>>> import numpy as np
>>> np.set_printoptions(precision=1, suppress=True, linewidth=120)
>>> m1 = np.loadtxt("w.csv", delimiter=",")
>>> m1
array([[20.4,  9.5, 49.8, 20.5,  1. , 40.4, 10.4],
       [20.2, 10.3, 51.5, 20.2, -1.1, 40.3, 10.2],
       [21.6, 10. , 49.3, 19.1,  1.4, 40.4, 10.7],
       [18.4,  7.8, 49.4, 21.5, -0.2, 39.4, 10.8],
       [20.8, 10.9, 48.5, 20.7,  0.9, 39.8, 11.4],
       [18.4, 10.5, 50.6, 19.8,  1. , 40.7,  8.2],
       [18.7, 10.6, 49.2, 17.8, -0.5, 41.4, 11.9],
       [19.1,  8. , 48.6, 20.5,  1.3, 39.1,  9. ],
       [18.8,  9.2, 50.4, 21.6, -1.3, 40. , 10.3],
       [19.2,  9.9, 50.3, 19.2, -1.1, 39.2,  9.3],
       [19.9,  9.2, 50.2, 19.3, -1. , 41.3, 11.2],
       [19.4,  8.9, 48.5, 18.3,  1.3, 40.5, 10.2],
       [19.4, 10.3, 48.2, 21.3, -0.4, 40.1,  9.8],
       [21. , 10.4, 50.7, 21.2,  1. , 39.9, 11.1],
       [21. ,  9.6, 49. , 21. ,  0.6, 39.4, 10.3],
       [23. , 10.1, 49.7, 19.4, -1.1, 39.8, 10. ],
       [20.3,  9.8, 48.7, 21. ,  0.1, 39.5,  9.3],
       [20.5, 10.7, 51.9, 19.2,  0.3, 42.4, 12.7],
       [19.5, 10.6, 49.2, 19.6, -0.6, 41.6, 10.1],
       [22.1,  9.3, 49.6, 20.1,  1.5, 40.7, 10.9],
       [18.6,  9. , 48.4, 20.2,  0.6, 40.9,  9.5],
       [19.1, 10.3, 50.2, 20. , -0.4, 39.2, 11.4],
       [20.8, 10.5, 49.7, 19.7, -0.5, 39.1, 10.5],
       [19.9,  9.1, 49.5, 20.3,  1. , 40.3,  9.2],
       [21. , 10.5, 49.1, 20.6,  1.5, 42.3, 11. ],
       [19.9,  7.5, 51.5, 20.8, -0.6, 40.8, 11.2]])
>>> C2 = m1.T @ m1
>>> np.linalg.matrix_rank(C2)
np.int64(7)
>>> np.linalg.eigvalsh(C2)[::-1]
array([132711.9,     40.1,     34. ,     25.8,     18.2,     14.1,      9.1])
>>> np.allclose(C2, C2.T)
True
>>> (m1 @ m1.T).shape
(26, 26)
>>> np.diag(C2)
array([10474.3,  2473.6, 64197.8, 10539.1,    23.4, 42304.4,  2840.7])
>>> round(np.trace(C2), 1), round((m1 ** 2).sum(), 1)
(np.float64(132853.2), np.float64(132853.2))
>>> np.linalg.svd(m1, compute_uv=False) ** 2
array([132711.9,     40.1,     34. ,     25.8,     18.2,     14.1,      9.1])
>>> x0 = np.array([3, 0, 0, 3, 0, 1, 3])
>>> target = m1 @ x0
>>> np.round(np.linalg.solve(m1.T @ m1, m1.T @ target), 1) + 0
array([3., 0., 0., 3., 0., 1., 3.])
>>> np.round(np.linalg.lstsq(m1, target)[0], 1) + 0
array([3., 0., 0., 3., 0., 1., 3.])
>>> np.round(np.linalg.pinv(m1) @ m1, 1) + 0
array([[1., 0., 0., 0., 0., 0., 0.],
       [0., 1., 0., 0., 0., 0., 0.],
       [0., 0., 1., 0., 0., 0., 0.],
       [0., 0., 0., 1., 0., 0., 0.],
       [0., 0., 0., 0., 1., 0., 0.],
       [0., 0., 0., 0., 0., 1., 0.],
       [0., 0., 0., 0., 0., 0., 1.]])
>>> rng = np.random.default_rng(607)
>>> target = target + 0.1 * rng.normal(size=26)
>>> target
array([194.3, 192.1, 194.5, 191.5, 198.5, 180.1, 186.6, 184.9, 192.2, 182.3, 192.3, 184.2, 191.7, 199.8, 196.3, 197. ,
       191.6, 199.7, 189.2, 200.1, 185.9, 190.5, 192.1, 188.5, 200.1, 196.6])
>>> b, *_ = np.linalg.lstsq(m1, target)
>>> [round(float(np.linalg.norm(np.linalg.solve(m1.T @ m1 + lam * np.eye(7), m1.T @ target))), 2) for lam in (0, 1, 10, 100)]
[5.28, 5.09, 4.1, 2.83]
>>> np.round(m1.T @ (target - m1 @ b), 1) + 0
array([0., 0., 0., 0., 0., 0., 0.])
>>> b.round(1) + 0
array([3., 0., 0., 3., 0., 1., 3.])
>>> round(float(np.linalg.norm(target - m1 @ b)), 1)
0.4
>>> b.round()
array([ 3.,  0., -0.,  3.,  0.,  1.,  3.])
>>> basis = m1[[18, 9]].astype(float)
>>> for _ in range(5):
...     z = np.linalg.norm(m1[:, None] - basis, axis=-1).argmin(axis=1)
...     basis = np.array([m1[z == j].mean(axis=0) for j in range(2)])
... 
>>> z
array([0, 1, 0, 1, 0, 1, 0, 1, 1, 1, 0, 0, 1, 0, 0, 0, 1, 0, 0, 0, 1, 1, 0, 1, 0, 1])
>>> np.bincount(z)
array([14, 12])
>>> basis[1] - basis[0]
array([-1.4, -0.7,  0.2,  0.8, -0.5, -0.7, -1. ])
>>> basis
array([[20.7, 10.1, 49.6, 19.7,  0.4, 40.6, 10.9],
       [19.3,  9.3, 49.8, 20.5, -0.1, 40. ,  9.8]])
>>> np.abs(basis[1] - basis[0]).argmax()
np.int64(0)
>>> out = np.c_[m1[:, :3] @ np.array([[5, 4, 3], [5, 4, 2], [9, 3, 5]]), np.array([4, 5, 4, 1, 3, 5, 3, 1, 5, 5, 4, 3, 3, 4, 3, 0, 2, 2, 2, 4, 3, 4, 1, 3, 0, 4])]
>>> out
array([[597.7, 269. , 329.2,   4. ],
       [616. , 276.5, 338.7,   5. ],
       [601.7, 274.3, 331.3,   4. ],
       [575.6, 253. , 317.8,   1. ],
       [595. , 272.3, 326.7,   3. ],
       [599.9, 267.4, 329.2,   5. ],
       [589.3, 264.8, 323.3,   3. ],
       [572.9, 254.2, 316.3,   1. ],
       [593.6, 263.2, 326.8,   5. ],
       [598.2, 267.3, 328.9,   5. ],
       [597.3, 267. , 329.1,   4. ],
       [578. , 258.7, 318.5,   3. ],
       [582.3, 263.4, 319.8,   3. ],
       [613.3, 277.7, 337.3,   4. ],
       [594. , 269.4, 327.2,   3. ],
       [612.8, 281.5, 337.7,   0. ],
       [588.8, 266.5, 324. ,   2. ],
       [623.1, 280.5, 342.4,   2. ],
       [593.3, 268. , 325.7,   2. ],
       [603.4, 274.4, 332.9,   4. ],
       [573.6, 255.6, 315.8,   3. ],
       [598.8, 268.2, 328.9,   4. ],
       [603.8, 274.3, 331.9,   1. ],
       [590.5, 264.5, 325.4,   3. ],
       [599.4, 273.3, 329.5,   0. ],
       [600.5, 264.1, 332.2,   4. ]])
>>> np.linalg.matrix_rank(np.c_[m1, out])
np.int64(8)
>>> np.round(np.linalg.norm(out - m1 @ np.linalg.lstsq(m1, out)[0], axis=0), 1) + 0
array([0. , 0. , 0. , 6.3])
>>> Xc = out - out.mean(axis=0)
>>> left, sv, Vh = np.linalg.svd(Xc, full_matrices=False)
>>> np.abs(left[:, 0]).argmax()
np.int64(17)
>>> F = np.diag(20 * np.array([0, 2, 3, 1])) + np.array([[0, 0, 0, 0], [0, 1, 3, 1], [3, 0, 0, 3], [3, 2, 2, 1]])
>>> F
array([[ 0,  0,  0,  0],
       [ 0, 41,  3,  1],
       [ 3,  0, 60,  3],
       [ 3,  2,  2, 21]])
>>> r = np.linalg.matrix_rank(F)
>>> r
np.int64(3)
>>> null = np.linalg.svd(F)[2][r:].T
>>> [int(np.linalg.matrix_rank(F[:i])) for i in range(1, len(F) + 1)]
[0, 1, 2, 3]
>>> np.round(null[:, 0] / null[np.abs(null[:, 0]).round(6).argmax(), 0], 1) + 0
array([ 1. ,  0. ,  0. , -0.1])
>>> x0 = np.array([1, 2, 1, 3])
>>> F @ (2 * x0)
array([  0, 176, 144, 144])
>>> (F * x0).sum(axis=1)
array([ 0, 88, 72, 72])
>>> F * x0
array([[ 0,  0,  0,  0],
       [ 0, 82,  3,  3],
       [ 3,  0, 60,  9],
       [ 3,  4,  2, 63]])
>>> (F @ x0).argmax()
np.int64(1)
>>> np.sign((F @ x0).round(6))
array([0, 1, 1, 1])
>>> F @ np.eye(4)[3]
array([ 0.,  1.,  3., 21.])
>>> F @ np.ones(4)
array([ 0., 45., 66., 28.])
>>> np.linalg.norm(F @ x0) <= np.linalg.norm(F, 2) * np.linalg.norm(x0) + 1e-9
np.True_
